% ipython --no-banner

In [1]: import numpy as np

In [2]: np.set_printoptions(precision=2, suppress=True, linewidth=120, sign=" ")

In [3]: tidy = lambda a: np.round(a, 2) + 0

In [4]: W2 = np.sign(np.array([[-1, 0, -2], [3, 3, -3], [-3, -3, 0]]))

In [5]: M2 = (np.tril(W2, -1) + np.eye(3)) @ (np.triu(W2, 1) + np.eye(3))

In [6]: w = np.array([4, -2, -4])

In [7]: A = np.rint(M2 * w @ np.linalg.inv(M2)) + 0

In [8]: A
Out[8]: 
array([[  4.,   8.,   8.],
       [  6.,   8.,  10.],
       [ -6., -12., -14.]])

In [9]: print(tidy(np.linalg.matrix_power(A, 4)))
[[ 256.    0.    0.]
 [ 240. -224. -240.]
 [-240.  480.  496.]]

In [10]: (A + A.T) / 2
Out[10]: 
array([[  4.,   7.,   1.],
       [  7.,   8.,  -1.],
       [  1.,  -1., -14.]])

In [11]: np.allclose(A @ A.T, A.T @ A)
Out[11]: False

In [12]: tidy(np.linalg.det(A))
Out[12]: np.float64(32.0)

In [13]: A.inv()
AttributeError: 'numpy.ndarray' object has no attribute 'inv'


In [14]: tidy(np.abs(np.linalg.eigvals(A)).max())
Out[14]: np.float64(4.0)

In [15]: A @ A
Out[15]: 
array([[ 16.,   0.,   0.],
       [ 12.,  -8., -12.],
       [-12.,  24.,  28.]])

In [16]: tidy(np.sort(np.abs(np.linalg.eigvals(A))))
Out[16]: array([ 2.,  4.,  4.])

In [17]: u, r1 = A[0], A[1]

In [18]: u @ r1
Out[18]: np.float64(168.0)

In [19]: u @ u
Out[19]: np.float64(144.0)

In [20]: pr = (u @ r1) / (u @ u) * u

In [21]: print(np.linalg.matrix_rank(np.outer(u, r1)))
1

In [22]: tidy(pr)
Out[22]: array([ 4.67,  9.33,  9.33])

In [23]: print(tidy((r1 - pr) @ u))
0.0

In [24]: np.outer(u, r1)
Out[24]: 
array([[ 24.,  32.,  40.],
       [ 48.,  64.,  80.],
       [ 48.,  64.,  80.]])

In [25]: tidy(np.linalg.norm(u + r1) ** 2 + np.linalg.norm(u - r1) ** 2)
Out[25]: np.float64(688.0)
